>>> import numpy as np
>>> import numpy.linalg as la
>>> np.set_printoptions(precision=2, suppress=True, linewidth=120)
>>> rd = lambda a: np.round(a, 2) + 0
>>> J = np.loadtxt("case19.csv", delimiter=",")
>>> print(rd(J))
[[0.15 0.15 0.23 0.08 0.15 0.23]
 [0.   0.4  0.4  0.   0.   0.2 ]
 [0.25 0.   0.25 0.25 0.   0.25]
 [0.09 0.18 0.27 0.18 0.18 0.09]
 [0.   0.   0.14 0.29 0.29 0.29]
 [0.   0.43 0.29 0.14 0.   0.14]]
>>> vec = np.array([-1, -1, -1, -2, 2, 0])
>>> print(rd(J @ (2 * vec)))
[-0.77 -1.6  -2.   -1.09 -0.29 -2.  ]
>>> print(rd(J @ vec))
[-0.38 -0.8  -1.   -0.55 -0.14 -1.  ]
>>> print(rd(J @ np.ones(6)))
[1. 1. 1. 1. 1. 1.]
>>> print(np.sign((J @ vec).round(6)))
[-1. -1. -1. -1. -1. -1.]
>>> print(rd(J @ np.eye(6)[1]))
[0.15 0.4  0.   0.18 0.   0.43]
>>> print(rd(J.sum(axis=1)))
[1. 1. 1. 1. 1. 1.]
>>> pr = np.eye(6)[3]
>>> for _ in range(7):
...     pr = pr @ J
...     print(pr.round(2))
... 
[0.09 0.18 0.27 0.18 0.18 0.09]
[0.1  0.16 0.26 0.17 0.1  0.21]
[0.1  0.2  0.27 0.16 0.07 0.19]
[0.1  0.21 0.28 0.15 0.07 0.19]
[0.1  0.21 0.28 0.15 0.06 0.19]
[0.1  0.21 0.28 0.15 0.06 0.19]
[0.1  0.21 0.28 0.15 0.06 0.19]
>>> U, sig, Vt = la.svd(J, full_matrices=False)
>>> print(U.shape, sig.shape, Vt.shape)
(6, 6) (6,) (6, 6)
>>> print(rd(Vt @ Vt.T))
[[1. 0. 0. 0. 0. 0.]
 [0. 1. 0. 0. 0. 0.]
 [0. 0. 1. 0. 0. 0.]
 [0. 0. 0. 1. 0. 0.]
 [0. 0. 0. 0. 1. 0.]
 [0. 0. 0. 0. 0. 1.]]
>>> print(rd(sig))
[1.07 0.52 0.28 0.16 0.15 0.08]
>>> print((sig > 1e-8).sum())
6
